% python3 -q
>>> import numpy as np
>>> np.set_printoptions(precision=3, suppress=True, linewidth=160, legacy="1.25")
>>> def rd(a):
...     return np.round(a, 3) + 0
... 
>>> M = np.load("block0.npy")
>>> M
array([[ 1.,  0.,  1.,  1., -3.],
       [ 0.,  1.,  1., -1., -2.],
       [ 2.,  3.,  2.,  0., -2.],
       [ 0.,  0.,  0., -3.,  4.],
       [ 0.,  0.,  0., -3., -1.]])
>>> rng = np.random.default_rng(134)
>>> other = M + rng.integers(-2, 3, (5, 3)) @ rng.integers(-2, 3, (3, 5))
>>> other
array([[-2.,  1.,  2., -2., -6.],
       [ 0.,  1.,  1., -1., -2.],
       [-5.,  9.,  2.,  0.,  0.],
       [-3.,  3.,  0., -2.,  6.],
       [-5.,  4.,  1., -3.,  0.]])
>>> other - M
array([[-3.,  1.,  1., -3., -3.],
       [ 0.,  0.,  0.,  0.,  0.],
       [-7.,  6.,  0.,  0.,  2.],
       [-3.,  3.,  0.,  1.,  2.],
       [-5.,  4.,  1.,  0.,  1.]])
>>> rd(np.linalg.svd(other - M, compute_uv=False))
array([12.544,  5.099,  0.796,  0.   ,  0.   ])
>>> other = np.linalg.inv(M)
>>> np.allclose(other, M.T)
False
>>> rd(np.linalg.slogdet(M)[0])
-1.0
>>> rd(M @ other)
array([[1., 0., 0., 0., 0.],
       [0., 1., 0., 0., 0.],
       [0., 0., 1., 0., 0.],
       [0., 0., 0., 1., 0.],
       [0., 0., 0., 0., 1.]])
>>> rd(np.linalg.cond(M))
12.574
>>> rd(np.linalg.inv(other))
array([[ 1.,  0.,  1.,  1., -3.],
       [ 0.,  1.,  1., -1., -2.],
       [ 2.,  3.,  2.,  0., -2.],
       [ 0.,  0.,  0., -3.,  4.],
       [ 0.,  0.,  0., -3., -1.]])
>>> rd(np.abs(np.linalg.eigvals(M)).max())
3.873
>>> M @ M
array([[  3.,   3.,   3.,   7.,   2.],
       [  2.,   4.,   3.,   8.,  -6.],
       [  6.,   9.,   9.,   5., -14.],
       [  0.,   0.,   0.,  -3., -16.],
       [  0.,   0.,   0.,  12., -11.]])
>>> rd(np.sort(np.abs(np.linalg.eigvals(M))))
array([0.791, 1.   , 3.791, 3.873, 3.873])
>>> rd(np.linalg.det(M))
-45.0
>>> M.inv()
Traceback (most recent call last):
  File "<python-input-20>", line 1, in <module>
    M.inv()
    ^^^^^
AttributeError: 'numpy.ndarray' object has no attribute 'inv'
>>> np.allclose(M @ M.T, M.T @ M)
False
>>> np.trace(M)
0.0
>>> (M - M.T) / 2
array([[ 0. ,  0. , -0.5,  0.5, -1.5],
       [ 0. ,  0. , -1. , -0.5, -1. ],
       [ 0.5,  1. ,  0. ,  0. , -1. ],
       [-0.5,  0.5,  0. ,  0. ,  3.5],
       [ 1.5,  1. ,  1. , -3.5,  0. ]])
>>> rd(np.linalg.matrix_power(M, 3))
array([[  9.,  12.,  12., -27.,   5.],
       [  8.,  13.,  12.,  -8.,  18.],
       [ 24.,  36.,  33.,  24., -20.],
       [  0.,   0.,   0.,  57.,   4.],
       [  0.,   0.,   0.,  -3.,  59.]])
>>> np.allclose(M, M.T)
False
>>> def softmax(z):
...     e = np.exp(z - z.max(axis=-1, keepdims=True))
...     return e / e.sum(axis=-1, keepdims=True)
... 
>>> rd(softmax(M[3] + -2))
array([0.017, 0.017, 0.017, 0.001, 0.947])
>>> rd(softmax(10 * M[3]))
array([0., 0., 0., 0., 1.])
>>> S = M @ M.T / np.sqrt(5)
>>> softmax(S).round(6).argmax(axis=1)
array([0, 2, 2, 3, 4])
>>> rd(np.linalg.eigvals(M))
array([ 3.791+0.j   ,  1.   +0.j   , -0.791+0.j   , -2.   +3.317j, -2.   -3.317j])
>>> np.einsum("ij,ji->", M, M)
2.0
>>> m1 = np.load("m.npy")
>>> m1
array([[  0,   0,   0,   0,   0],
       [  0,   0,   0,   0,   0],
       [ -2,   3,   5,   5,  -6],
       [  0,   0,   0,   0,   0],
       [  0,   7,   7,   4,  -1],
       [ -6,   8,   6,   0,  -3],
       [  6,   0,   8,   1,   8],
       [ 11,  -9,  11,  -1,  11],
       [ 13, -13,  -1,  -3,  11],
       [ -6,   8,   6,   0,  -3],
       [  8,  -4,  -4,  -1,   8],
       [ 11,  -9,  11,  -1,  11],
       [  6,   0,   8,   1,   8],
       [  6,   0,   8,   1,   8],
       [ 13, -13,  -1,  -3,  11],
       [  0,   0,   0,   0,   0],
       [  9,  -6,  16,   4,   5],
       [  0,   8,  14,   1,   5],
       [ -3,   2,  14,   3,  -6],
       [  0,   0,   0,   0,   0],
       [  4,   3,  13,   6,   2],
       [ -2,   3,   5,   5,  -6],
       [ 13, -13,  -1,  -3,  11],
       [ -2,   3,   5,   5,  -6],
       [ -6,   8,   6,   0,  -3],
       [ -6,   8,   6,   0,  -3],
       [  2,   4,   2,  -1,   5]])
>>> labels = rng.permutation(5)
>>> labels
array([0, 3, 1, 4, 2])
>>> other = M[labels][:, labels]
>>> np.trace(other)
0.0
>>> rd(np.linalg.det(other)), rd(np.linalg.det(M[labels]))
(-45.0, 45.0)
>>> rd(np.sort(np.abs(np.linalg.eigvals(other))))
array([0.791, 1.   , 3.791, 3.873, 3.873])
>>> other
array([[ 1.,  1.,  0., -3.,  1.],
       [ 0., -3.,  0.,  4.,  0.],
       [ 0., -1.,  1., -2.,  1.],
       [ 0., -3.,  0., -1.,  0.],
       [ 2.,  0.,  3., -2.,  2.]])
>>> np.allclose(other, M)
False
>>> np.diag(other)
array([ 1., -3.,  1., -1.,  2.])
>>> rd(softmax(10 * m1[11]))
array([0.333, 0.   , 0.333, 0.   , 0.333])
>>> rd(softmax(m1[11] + 3))
array([0.333, 0.   , 0.333, 0.   , 0.333])
>>> S = m1 @ m1.T / np.sqrt(5)
>>> softmax(S).round(6).argmax(axis=1)
array([ 0,  0, 18,  0, 17,  5,  7,  7,  8,  5,  8,  7,  7,  7,  8,  0, 16, 17, 18,  0, 16, 18,  8, 18,  5,  5, 17])
>>> dist = np.linalg.norm(m1[:, None] - m1[None], axis=-1)
>>> rd(np.linalg.norm(m1, axis=1))
array([ 0.   ,  0.   ,  9.95 ,  0.   , 10.724, 12.042, 12.845, 21.095, 21.656, 12.042, 12.689, 21.095, 12.845, 12.845, 21.656,  0.   , 20.347, 16.912, 15.937,
        0.   , 15.297,  9.95 , 21.656,  9.95 , 12.042, 12.042,  7.071])
>>> np.unravel_index(dist.round(6).argmax(), dist.shape)
(5, 8)
>>> np.flatnonzero(dist[10] < dist.mean() / 2)
array([10])
>>> proj = m1 @ np.linalg.solve(m1.T @ m1, m1.T)
>>> rd(proj @ m1[:, 2])
array([ 0.,  0.,  5.,  0.,  7.,  6.,  8., 11., -1.,  6., -4., 11.,  8.,  8., -1.,  0., 16., 14., 14.,  0., 13.,  5., -1.,  5.,  6.,  6.,  2.])
>>> rd(np.linalg.eigvalsh(proj))
array([0., 0., 0., 0., 0., 0., 0., 0., 0., 0., 0., 0., 0., 0., 0., 0., 0., 0., 0., 0., 0., 0., 1., 1., 1., 1., 1.])
>>> rd(np.trace(proj))
5.0
>>> C = m1[[13, 1]].astype(float)
>>> for _ in range(4):
...     labels = np.linalg.norm(m1[:, None] - C, axis=-1).argmin(axis=1)
...     C = np.array([m1[labels == j].mean(axis=0) for j in range(2)])
... 
>>> labels
array([1, 1, 1, 1, 1, 1, 0, 0, 0, 1, 0, 0, 0, 0, 0, 1, 0, 1, 1, 1, 1, 1, 0, 1, 1, 1, 1])
>>> np.bincount(labels)
array([10, 17])
>>> data = np.loadtxt("x.csv", delimiter=",")
>>> data
array([[ 0.,  0.,  1.],
       [ 0.,  0., -5.],
       [ 1., -5.,  0.]])
>>> # looks like rank 2
>>> Uu, sig, VT = np.linalg.svd(data)
>>> rd(sig)
array([5.099, 5.099, 0.   ])
>>> other = Uu[:, :2] @ np.diag(sig[:2]) @ VT[:2]
>>> np.linalg.matrix_rank(data, rtol=0.05)
2
>>> other
array([[ 0.,  0.,  1.],
       [ 0.,  0., -5.],
       [ 1., -5.,  0.]])
>>> np.abs(data - other).max()
0.0
>>> rd(np.linalg.norm(data - other, 2)), sig[2]
(0.0, -0.0)
>>> rd(np.trace(np.linalg.pinv(data) @ data))
2.0
>>> np.linalg.lstsq(data[:-1].T, data[-1])[2]
1
>>> rank = np.linalg.matrix_rank(data)
>>> rank
2
>>> ns = np.linalg.svd(data)[2][rank:].T
>>> np.allclose(data @ ns, 0)
True
>>> [int(np.linalg.matrix_rank(data[:i])) for i in range(1, len(data) + 1)]
[1, 1, 2]
>>> ns.shape
(3, 1)
>>> [int(np.linalg.matrix_rank(np.delete(data, i, axis=0))) for i in range(3)]
[2, 2, 1]
>>> data @ ns
array([[0.],
       [0.],
       [0.]])
>>> rd(ns @ ns.T)
array([[0.962, 0.192, 0.   ],
       [0.192, 0.038, 0.   ],
       [0.   , 0.   , 0.   ]])
>>> F = np.loadtxt("dump.csv", delimiter=",")
>>> F
array([[-6., -2., -2.],
       [ 0.,  0.,  1.],
       [ 3.,  1.,  0.],
       [-6., -2., -2.]])
>>> r0 = np.array([0, 2, 2])
>>> np.convolve(F[1], r0)
array([0., 0., 0., 2., 2.])
>>> np.correlate(F[1], F[3], "full")
array([ 0.,  0., -2., -2., -6.])
>>> np.array([np.convolve(row, r0, "same") for row in F])
array([[-12., -16.,  -8.],
       [  0.,   0.,   2.],
       [  6.,   8.,   2.],
       [-12., -16.,  -8.]])
